In [1]: import numpy as np

In [2]: from numpy import linalg as LA

In [3]: np.set_printoptions(precision=4, suppress=True, linewidth=160)

In [4]: J = np.array([[-0.7, 0.0, 1.0, -1.0, 1.0],
   ...:     [1.0, 2.3, 1.0, -1.0, -1.0],
   ...:     [1.0, 0.0, -0.7, -2.0, 1.0],
   ...:     [2.0, 0.0, -2.0, -1.7, -1.0],
   ...:     [-1.0, 0.0, 1.0, -1.0, 1.3]])

In [5]: rng = np.random.default_rng(57487)

In [6]: M2 = J + rng.integers(-2, 3, (5, 3)) @ rng.integers(-2, 3, (3, 5))

In [7]: M2
Out[7]: 
array([[ 3.3,  1. ,  5. ,  0. , -4. ],
       [ 3. , -1.7, -3. ,  1. ,  1. ],
       [-1. ,  2. ,  1.3, -2. , -1. ],
       [ 1. ,  1. , -1. , -1.7, -2. ],
       [ 2. , -2. ,  1. ,  2. , -1.7]])

In [8]: print(LA.matrix_rank(M2 - J, tol=1e-8))
3

In [9]: M2 - J
Out[9]: 
array([[ 4.,  1.,  4.,  1., -5.],
       [ 2., -4., -4.,  2.,  2.],
       [-2.,  2.,  2.,  0., -2.],
       [-1.,  1.,  1.,  0., -1.],
       [ 3., -2.,  0.,  3., -3.]])

In [10]: print(np.abs(M2 - J).sum(axis=1))
[15. 14.  8.  4. 11.]

In [11]: X = np.load("test16.npy")

In [12]: X
Out[12]: 
array([[0.0634, 0.1056, 0.1479, 0.1479, 0.0211, 0.0634],
       [0.1056, 0.1761, 0.2465, 0.2465, 0.0352, 0.1056],
       [0.1479, 0.2465, 0.3451, 0.3451, 0.0493, 0.1479],
       [0.1479, 0.2465, 0.3451, 0.3451, 0.0493, 0.1479],
       [0.0211, 0.0352, 0.0493, 0.0493, 0.007 , 0.0211],
       [0.0634, 0.1056, 0.1479, 0.1479, 0.0211, 0.0634]])

In [13]: z = rng.permutation(5)

In [14]: z
Out[14]: array([4, 2, 0, 3, 1])

In [15]: M2 = J[z][:, z]

In [16]: np.diag(M2)
Out[16]: array([ 1.3, -0.7, -0.7, -1.7,  2.3])

In [17]: np.sort(np.abs(LA.eigvals(M2)))
Out[17]: array([0.3   , 0.7   , 1.7495, 2.3   , 3.1495])

In [18]: M2
Out[18]: 
array([[ 1.3,  1. , -1. , -1. ,  0. ],
       [ 1. , -0.7,  1. , -2. ,  0. ],
       [ 1. ,  1. , -0.7, -1. ,  0. ],
       [-1. , -2. ,  2. , -1.7,  0. ],
       [-1. ,  1. ,  1. , -1. ,  2.3]])

In [19]: np.trace(M2)
Out[19]: np.float64(0.5)

In [20]: q, r_ = LA.qr(M2)

In [21]: print(np.trace(q @ q.T))
5.0

In [22]: np.round(q @ r_, 4) + 0
Out[22]: 
array([[ 1.3,  1. , -1. , -1. ,  0. ],
       [ 1. , -0.7,  1. , -2. ,  0. ],
       [ 1. ,  1. , -0.7, -1. ,  0. ],
       [-1. , -2. ,  2. , -1.7,  0. ],
       [-1. ,  1. ,  1. , -1. ,  2.3]])

In [23]: print(np.allclose(r_.T @ r_, M2.T @ M2))
True

In [24]: vec = np.array([2, 2, 0, 2, 2, 1])

In [25]: LA.norm(X @ vec) <= LA.norm(X, 2) * LA.norm(vec) + 1e-9
Out[25]: np.True_

In [26]: (X @ vec).argmax()
Out[26]: np.int64(2)

In [27]: X @ vec
Out[27]: array([0.7394, 1.2324, 1.7254, 1.7254, 0.2465, 0.7394])

In [28]: ang = np.radians(72)

In [29]: r_ = np.eye(6)

In [30]: r_[5, 5] = r_[0, 0] = np.cos(ang)

In [31]: r_[5, 0], r_[0, 5] = -np.sin(ang), np.sin(ang)

In [32]: r_
Out[32]: 
array([[ 0.309 ,  0.    ,  0.    ,  0.    ,  0.    ,  0.9511],
       [ 0.    ,  1.    ,  0.    ,  0.    ,  0.    ,  0.    ],
       [ 0.    ,  0.    ,  1.    ,  0.    ,  0.    ,  0.    ],
       [ 0.    ,  0.    ,  0.    ,  1.    ,  0.    ,  0.    ],
       [ 0.    ,  0.    ,  0.    ,  0.    ,  1.    ,  0.    ],
       [-0.9511,  0.    ,  0.    ,  0.    ,  0.    ,  0.309 ]])

In [33]: M2 = X @ r_.T

In [34]: np.abs(M2 - X).max(axis=0)
Out[34]: array([0.0385, 0.    , 0.    , 0.    , 0.    , 0.2428])

In [35]: print(round(LA.det(r_), 4), round(np.trace(r_), 4))
1.0 4.618

In [36]: M2
Out[36]: 
array([[ 0.0799,  0.1056,  0.1479,  0.1479,  0.0211, -0.0407],
       [ 0.1331,  0.1761,  0.2465,  0.2465,  0.0352, -0.0678],
       [ 0.1863,  0.2465,  0.3451,  0.3451,  0.0493, -0.0949],
       [ 0.1863,  0.2465,  0.3451,  0.3451,  0.0493, -0.0949],
       [ 0.0266,  0.0352,  0.0493,  0.0493,  0.007 , -0.0136],
       [ 0.0799,  0.1056,  0.1479,  0.1479,  0.0211, -0.0407]])

In [37]: T = np.stack([M2, 3 * M2, M2[::-1]])

In [38]: np.einsum("bij,cij->bc", T, T)
Out[38]: 
array([[1.    , 3.    , 0.8873],
       [3.    , 9.    , 2.662 ],
       [0.8873, 2.662 , 1.    ]])

In [39]: LA.matrix_rank(T)
Out[39]: array([1, 1, 1])

In [40]: T.shape
Out[40]: (3, 6, 6)

In [41]: M2 = np.array([[6, -5], [9, 5], [5, -2]])

In [42]: W2 = np.array([[1, -3, 1, 3, 3, 1, 1, 3], [0, -2, 2, -2, 1, -2, -2, -2]])

In [43]: data = M2 @ W2 + 0.3 * rng.normal(size=(3, 8))

In [44]: print(data)
[[  6.1008  -8.0616  -4.1273  28.0637  12.7371  15.7543  15.9635  28.2455]
 [  9.5138 -37.2073  19.1334  17.4651  32.1122  -1.0337  -0.7799  16.7817]
 [  4.8386 -10.6707   1.204   18.5999  12.7284   9.0731   8.7769  19.3649]]

In [45]: LA.cond(data) > 100
Out[45]: np.True_

In [46]: LA.matrix_rank(data, rtol=0.1)
Out[46]: np.int64(2)

In [47]: feats = np.load("block9.npy")

In [48]: feats
Out[48]: 
array([[ 0.2531,  0.0679, -0.6111, -0.7469],
       [ 0.0679,  0.9938,  0.0556,  0.0679],
       [-0.6111,  0.0556,  0.5   , -0.6111],
       [-0.7469,  0.0679, -0.6111,  0.2531]])

In [49]: # equal to its transpose

In [50]: vec = np.array([0, 0, 1, 2])

In [51]: round(LA.norm(vec), 4), round(float(LA.norm(feats @ vec)), 4)
Out[51]: (np.float64(2.2361), 2.2361)

In [52]: [p for p in range(1, 25) if np.allclose(LA.matrix_power(feats, p), np.eye(4))]
Out[52]: [2, 4, 6, 8, 10, 12, 14, 16, 18, 20, 22, 24]

In [53]: np.sort(np.abs(np.degrees(np.angle(LA.eigvals(feats)))))
Out[53]: array([  0.,   0.,   0., 180.])

In [54]: np.round(feats.T @ (feats @ vec), 4) + 0
Out[54]: array([0., 0., 1., 2.])

In [55]: LA.inv(feats)
Out[55]: 
array([[ 0.2531,  0.0679, -0.6111, -0.7469],
       [ 0.0679,  0.9938,  0.0556,  0.0679],
       [-0.6111,  0.0556,  0.5   , -0.6111],
       [-0.7469,  0.0679, -0.6111,  0.2531]])

In [56]: np.round(LA.det(feats), 4)
Out[56]: np.float64(-1.0)
